$ python -q
>>> import numpy as np
>>> np.set_printoptions(precision=3, suppress=True, linewidth=120)
>>> rnd = lambda a: np.round(a, 3) + 0
>>> feats = np.loadtxt("block0.csv", delimiter=",")
>>> feats
array([[ 13.211, -27.4  ,   5.573],
       [ 12.473, -28.147,   6.537],
       [ 12.092, -26.183,   6.81 ],
       [ 12.183, -28.004,   6.329],
       [ 13.98 , -28.085,   7.543],
       [ 12.966, -25.928,   5.012],
       [ 13.415, -27.33 ,   5.295],
       [ 11.157, -25.91 ,   5.841],
       [ 13.746, -28.045,   5.1  ],
       [ 11.085, -28.842,   6.783],
       [ 12.241, -26.172,   7.198],
       [ 11.225, -26.186,   7.521],
       [ 12.188, -26.41 ,   7.18 ],
       [ 13.343, -26.744,   8.183],
       [ 13.267, -26.681,   4.411],
       [ 12.885, -28.906,   4.664],
       [ 12.026, -27.63 ,   4.445]])
>>> labels = feats[:, 2] > np.median(feats[:, 2])
>>> u = feats[labels].mean(axis=0) - feats[~labels].mean(axis=0)
>>> np.argsort(-np.abs(u).round(6), kind="stable")
array([2, 0, 1])
>>> ((feats - feats.mean(axis=0)) @ u > 0).astype(int)
array([0, 1, 1, 1, 1, 0, 0, 1, 0, 1, 1, 1, 1, 1, 0, 0, 0])
>>> rnd(u)
array([-0.433,  0.219,  2.034])
>>> x0 = np.array([-3, 5, 2])
>>> y = feats @ x0
>>> rnd(np.linalg.lstsq(feats, y)[0])
array([-3.,  5.,  2.])
>>> rnd(np.linalg.pinv(feats) @ feats)
array([[1., 0., 0.],
       [0., 1., 0.],
       [0., 0., 1.]])
>>> rng = np.random.default_rng(2)
>>> y = y + 0.3 * rng.normal(size=17)
>>> rnd(y)
array([-165.43 , -165.237, -153.695, -164.643, -166.739, -158.171, -166.403, -151.107, -171.179, -164.065, -152.894,
       -149.656, -154.353, -157.621, -164.248, -173.887, -165.174])
>>> c, *_ = np.linalg.lstsq(feats, y)
>>> rnd(np.linalg.norm(y - feats @ c))
np.float64(1.038)
>>> [round(float(np.linalg.norm(np.linalg.solve(feats.T @ feats + lam * np.eye(3), feats.T @ y))), 2) for lam in (0, 1, 10, 100)]
[6.14, 6.08, 5.73, 5.28]
>>> def softmax(z):
...     e = np.exp(z - z.max(axis=-1, keepdims=True))
...     return e / e.sum(axis=-1, keepdims=True)
... 
>>> rnd(softmax(feats).sum(axis=1))
array([1., 1., 1., 1., 1., 1., 1., 1., 1., 1., 1., 1., 1., 1., 1., 1., 1.])
>>> rnd(softmax(10 * feats[5]))
array([1., 0., 0.])
>>> scores = feats @ feats.T / np.sqrt(3)
>>> softmax(scores).round(6).argmax(axis=1)
array([4, 4, 4, 4, 4, 4, 4, 4, 4, 4, 4, 4, 4, 4, 4, 4, 4])
>>> other = feats / np.linalg.norm(feats, axis=1)
Traceback (most recent call last):
  File "<python-input-25>", line 1, in <module>
    other = feats / np.linalg.norm(feats, axis=1)
            ~~~~~~^~~~~~~~~~~~~~~~~~~~~~~~~~~~~~~
ValueError: operands could not be broadcast together with shapes (17,3) (17,) 
>>> other = feats / np.linalg.norm(feats, axis=1, keepdims=True)
>>> C2 = other @ other.T
>>> rnd(np.degrees(np.arccos(np.clip(C2[15, 4], -1, 1))))
np.float64(5.666)
>>> rnd(np.linalg.norm(other, axis=1))
array([1., 1., 1., 1., 1., 1., 1., 1., 1., 1., 1., 1., 1., 1., 1., 1., 1.])
